$ python -q
>>> import numpy as np
>>> import numpy.linalg as la
>>> np.set_printoptions(precision=1, suppress=True, linewidth=120)
>>> rnd = lambda a: np.round(a, 1) + 0
>>> F = np.loadtxt("x.csv", delimiter=",")
>>> print(F)
[[ 0.9  1.9 -2.  -1.  -0.6  1.9 -0.7 -0.3 -0.7 -0.6  0.5]
 [ 0.7 -0.2  0.   0.6 -1.4  0.1  0.5  0.2 -0.1  0.5  0.1]
 [-1.   0.5  1.5  0.8  0.4 -0.5  0.5  0.4  0.3  1.3  0.2]
 [ 0.7  0.5  0.7  0.1 -1.2  0.9  0.8  0.   0.9 -1.1 -1.4]
 [-0.7 -1.   1.7  0.3 -0.7  0.2 -1.7  1.1 -0.4  0.6  0.2]
 [-0.4  0.  -0.5 -0.6 -0.3 -1.4  0.6 -0.3  0.5 -0.4 -0.2]
 [ 0.9 -1.7 -0.7  1.5 -1.   0.3 -0.3  1.2  1.3 -0.4  1.2]]
>>> blk = np.stack([F, 4 * F, F[::-1]])
>>> print(rnd(la.norm(blk, axis=(1, 2))))
[ 7.7 30.8  7.7]
>>> print(blk.shape)
(3, 7, 11)
>>> f, v = F[0], F[3]
>>> print(rnd(f @ v))
1.3
>>> pr = (f @ v) / (f @ f) * f
>>> print(rnd(pr))
[ 0.1  0.2 -0.2 -0.1 -0.1  0.2 -0.1  0.  -0.1 -0.1  0. ]
>>> rng = np.random.default_rng(999)
>>> idx = rng.integers(0, 3, 10)
>>> E = (idx[:, None] == idx) * 2 + np.eye(10)
>>> print(E)
[[3. 2. 0. 0. 0. 2. 0. 2. 0. 0.]
 [2. 3. 0. 0. 0. 2. 0. 2. 0. 0.]
 [0. 0. 3. 2. 2. 0. 2. 0. 2. 2.]
 [0. 0. 2. 3. 2. 0. 2. 0. 2. 2.]
 [0. 0. 2. 2. 3. 0. 2. 0. 2. 2.]
 [2. 2. 0. 0. 0. 3. 0. 2. 0. 0.]
 [0. 0. 2. 2. 2. 0. 3. 0. 2. 2.]
 [2. 2. 0. 0. 0. 2. 0. 3. 0. 0.]
 [0. 0. 2. 2. 2. 0. 2. 0. 3. 2.]
 [0. 0. 2. 2. 2. 0. 2. 0. 2. 3.]]
>>> print(rnd(la.norm(E) ** 2 / la.norm(E, 2) ** 2))
1.5
>>> print(rnd(la.norm(E, 1)), rnd(la.norm(E, np.inf)))
13.0 13.0
>>> q, R = la.qr(E)
>>> print(np.allclose(R.T @ R, E.T @ E))
True
>>> print(rnd(q @ R))
[[3. 2. 0. 0. 0. 2. 0. 2. 0. 0.]
 [2. 3. 0. 0. 0. 2. 0. 2. 0. 0.]
 [0. 0. 3. 2. 2. 0. 2. 0. 2. 2.]
 [0. 0. 2. 3. 2. 0. 2. 0. 2. 2.]
 [0. 0. 2. 2. 3. 0. 2. 0. 2. 2.]
 [2. 2. 0. 0. 0. 3. 0. 2. 0. 0.]
 [0. 0. 2. 2. 2. 0. 3. 0. 2. 2.]
 [2. 2. 0. 0. 0. 2. 0. 3. 0. 0.]
 [0. 0. 2. 2. 2. 0. 2. 0. 3. 2.]
 [0. 0. 2. 2. 2. 0. 2. 0. 2. 3.]]
>>> print(rnd(abs(R[0, 0])), rnd(la.norm(E[:, 0])))
4.6 4.6
>>> w, evecs = la.eigh(E)
>>> vec = np.array([3, 0, 2, 1, 3, 4, 3, 2, 5, 4])
>>> print(rnd(evecs * np.abs(w) @ evecs.T))
[[3. 2. 0. 0. 0. 2. 0. 2. 0. 0.]
 [2. 3. 0. 0. 0. 2. 0. 2. 0. 0.]
 [0. 0. 3. 2. 2. 0. 2. 0. 2. 2.]
 [0. 0. 2. 3. 2. 0. 2. 0. 2. 2.]
 [0. 0. 2. 2. 3. 0. 2. 0. 2. 2.]
 [2. 2. 0. 0. 0. 3. 0. 2. 0. 0.]
 [0. 0. 2. 2. 2. 0. 3. 0. 2. 2.]
 [2. 2. 0. 0. 0. 2. 0. 3. 0. 0.]
 [0. 0. 2. 2. 2. 0. 2. 0. 3. 2.]
 [0. 0. 2. 2. 2. 0. 2. 0. 2. 3.]]
>>> print(rnd(evecs * np.sqrt(w) @ evecs.T))
[[1.5 0.5 0.  0.  0.  0.5 0.  0.5 0.  0. ]
 [0.5 1.5 0.  0.  0.  0.5 0.  0.5 0.  0. ]
 [0.  0.  1.4 0.4 0.4 0.  0.4 0.  0.4 0.4]
 [0.  0.  0.4 1.4 0.4 0.  0.4 0.  0.4 0.4]
 [0.  0.  0.4 0.4 1.4 0.  0.4 0.  0.4 0.4]
 [0.5 0.5 0.  0.  0.  1.5 0.  0.5 0.  0. ]
 [0.  0.  0.4 0.4 0.4 0.  1.4 0.  0.4 0.4]
 [0.5 0.5 0.  0.  0.  0.5 0.  1.5 0.  0. ]
 [0.  0.  0.4 0.4 0.4 0.  0.4 0.  1.4 0.4]
 [0.  0.  0.4 0.4 0.4 0.  0.4 0.  0.4 1.4]]
>>> print(rnd(la.svd(E, compute_uv=False)))
[13.  9.  1.  1.  1.  1.  1.  1.  1.  1.]
>>> E[10]
Traceback (most recent call last):
  File "<python-input-28>", line 1, in <module>
    E[10]
    ~^^^^
IndexError: index 10 is out of bounds for axis 0 with size 10
>>> print(E.sum(axis=1))
[ 9.  9. 13. 13. 13.  9. 13.  9. 13. 13.]
>>> print(E - E[0])
[[ 0.  0.  0.  0.  0.  0.  0.  0.  0.  0.]
 [-1.  1.  0.  0.  0.  0.  0.  0.  0.  0.]
 [-3. -2.  3.  2.  2. -2.  2. -2.  2.  2.]
 [-3. -2.  2.  3.  2. -2.  2. -2.  2.  2.]
 [-3. -2.  2.  2.  3. -2.  2. -2.  2.  2.]
 [-1.  0.  0.  0.  0.  1.  0.  0.  0.  0.]
 [-3. -2.  2.  2.  2. -2.  3. -2.  2.  2.]
 [-1.  0.  0.  0.  0.  0.  0.  1.  0.  0.]
 [-3. -2.  2.  2.  2. -2.  2. -2.  3.  2.]
 [-3. -2.  2.  2.  2. -2.  2. -2.  2.  3.]]
>>> print(np.count_nonzero(E))
52
>>> print(E.sum(axis=0))
[ 9.  9. 13. 13. 13.  9. 13.  9. 13. 13.]
>>> print(np.unravel_index(np.abs(E).argmax(), E.shape))
(np.int64(0), np.int64(0))
>>> X = np.load("dump.npy")
>>> print(X)
[[1 0 0 0 0]
 [0 0 0 0 1]
 [0 0 0 1 0]
 [0 1 0 0 0]
 [0 0 1 0 0]]
>>> vec = np.array([-1, -9, 3, 3, -5])
>>> print([p for p in range(1, 25) if np.allclose(la.matrix_power(X, p), np.eye(5))])
[4, 8, 12, 16, 20, 24]
>>> print(X.T @ (X @ vec))
[-1 -9  3  3 -5]
>>> print(rnd(np.abs(la.eigvals(X))))
[1. 1. 1. 1. 1.]
>>> vec = np.ones(10)
>>> for _ in range(5):
...     vec = E @ vec
...     vec /= la.norm(vec)
...     print(round(vec @ E @ vec, 1))
... 
12.0
12.5
12.7
12.9
12.9
>>> print(rnd(vec))
[0.1 0.1 0.4 0.4 0.4 0.1 0.4 0.1 0.4 0.4]
>>> vec = np.array([2, 7, 4, 0, 8])
>>> h1 = np.maximum(X @ vec, 0)
>>> print(np.maximum(X @ (3 * vec), 0))
[ 6 24  0 21 12]
>>> print(rnd(np.tanh(X @ vec)))
[1. 1. 0. 1. 1.]
>>> print(X * (h1 > 1e-9)[:, None])
[[1 0 0 0 0]
 [0 0 0 0 1]
 [0 0 0 0 0]
 [0 1 0 0 0]
 [0 0 1 0 0]]
>>> print(h1)
[2 8 0 7 4]
>>> q, _ = la.qr(np.array([[0.7],
...     [0.1],
...     [0.6],
...     [-0.4],
...     [-1.3],
...     [0.6],
...     [0.9],
...     [0.2],
...     [-0.6],
...     [-0.4],
...     [0.1]]))
>>> arr = q @ q.T
>>> print(rnd(arr))
[[ 0.1  0.   0.1 -0.1 -0.2  0.1  0.1  0.  -0.1 -0.1  0. ]
 [ 0.   0.   0.   0.   0.   0.   0.   0.   0.   0.   0. ]
 [ 0.1  0.   0.1 -0.1 -0.2  0.1  0.1  0.  -0.1 -0.1  0. ]
 [-0.1  0.  -0.1  0.   0.1 -0.1 -0.1  0.   0.1  0.   0. ]
 [-0.2  0.  -0.2  0.1  0.4 -0.2 -0.3 -0.1  0.2  0.1  0. ]
 [ 0.1  0.   0.1 -0.1 -0.2  0.1  0.1  0.  -0.1 -0.1  0. ]
 [ 0.1  0.   0.1 -0.1 -0.3  0.1  0.2  0.  -0.1 -0.1  0. ]
 [ 0.   0.   0.   0.  -0.1  0.   0.   0.   0.   0.   0. ]
 [-0.1  0.  -0.1  0.1  0.2 -0.1 -0.1  0.   0.1  0.1  0. ]
 [-0.1  0.  -0.1  0.   0.1 -0.1 -0.1  0.   0.1  0.   0. ]
 [ 0.   0.   0.   0.   0.   0.   0.   0.   0.   0.   0. ]]
>>> vec = np.array([0, -2, 1, 2, -1, 2, -2, -1, 2, -2, -2])
>>> print(rnd(np.trace(arr)))
1.0
>>> print(rnd(arr @ vec))
[-0.1  0.  -0.1  0.   0.1 -0.1 -0.1  0.   0.1  0.   0. ]
>>> print(rnd((vec - arr @ vec) @ (arr @ vec)))
0.0
>>> print(rnd(la.eigvalsh(2 * arr - np.eye(11))))
[-1. -1. -1. -1. -1. -1. -1. -1. -1. -1.  1.]
>>> Uu, sig, Vt = la.svd(arr, full_matrices=False)
>>> print(rnd(np.abs(Vt[0])))
[0.3 0.  0.3 0.2 0.6 0.3 0.4 0.1 0.3 0.2 0. ]
>>> print(np.allclose(Uu * sig @ Vt, arr))
True
>>> print(np.abs(Uu[:, 0]).round(6).argmax())
4
>>> print(rnd(sig / sig[0]))
[1. 0. 0. 0. 0. 0. 0. 0. 0. 0. 0.]
>>> feats = np.load("arr.npy")
>>> print(feats)
[[14.2 -1.6  6.2 -0.5  9.6  1.7 -0.8 16.1  9.8 10.4 10.3]
 [15.9  1.5  6.2 -1.4  9.3  0.3 -0.5 16.1 10.3  9.1 11.1]
 [15.1 -1.   3.6  2.1 11.1  1.1  0.5 13.6 11.8 10.4 11.1]
 [14.  -2.3  6.7 -2.4 10.3  0.   0.1 13.   9.9 10.7  9.9]
 [15.2 -1.6  5.6  1.3  9.   1.9  0.5 13.6 10.4 10.2  9.3]
 [14.8 -1.   7.  -0.8 10.9  0.3  0.8 15.3 10.   8.9  9.9]
 [15.9 -1.2  5.  -0.5  8.3  0.9 -2.1 15.9 10.   9.4 11.3]
 [14.6 -0.7  5.8 -0.3  7.   0.9 -1.5 13.9 10.   7.5  8.1]
 [15.9  0.3  4.7  1.1  8.5 -0.6  0.6 13.8  9.8  9.   9.4]
 [13.6 -1.2  5.2  1.3 11.4  2.7 -1.7 16.2 11.4 12.1  8.9]
 [14.7  0.5  5.2  2.3  9.4  1.  -0.3 15.8 10.2 10.9  9. ]
 [14.4  1.7  6.2 -1.   9.8  0.1  0.5 15.8  9.  10.3 10.1]
 [14.9 -0.7  7.7  0.3 10.7  0.2 -0.6 13.4 10.7 11.7 10.8]
 [14.8 -0.7  4.4 -1.1  6.4  1.9 -0.8 14.6  9.3 10.8 10.3]
 [15.1 -1.2  5.3  1.2  9.   0.5 -0.6 14.4  9.  10.5  9.1]
 [16.8  1.1  5.2 -0.3  9.9 -0.9  1.8 14.   9.9  8.4 10.2]
 [16.2 -1.   6.5  0.9  9.3  2.2  0.4 12.9  9.9 10.8 10.1]
 [14.5 -0.5  6.4  0.3  9.   0.3 -1.4 13.2 12.2  9.6 10.1]
 [15.8  1.1  3.6 -0.7 10.3 -1.2  0.8 14.8 10.2  9.5 11.7]
 [14.3 -1.8  5.2  1.1 11.  -1.2  0.6 15.8  9.8 10.4  8.4]]
>>> blk = np.stack([feats, 5 * feats, feats[::-1]])
>>> print(la.matrix_rank(blk.reshape(3, -1)))
2
>>> print(blk.shape)
(3, 20, 11)
>>> print(rnd(np.einsum("bij,cij->bc", blk, blk)))
[[ 17547.2  87736.2  17327. ]
 [ 87736.2 438681.2  86635.2]
 [ 17327.   86635.2  17547.3]]
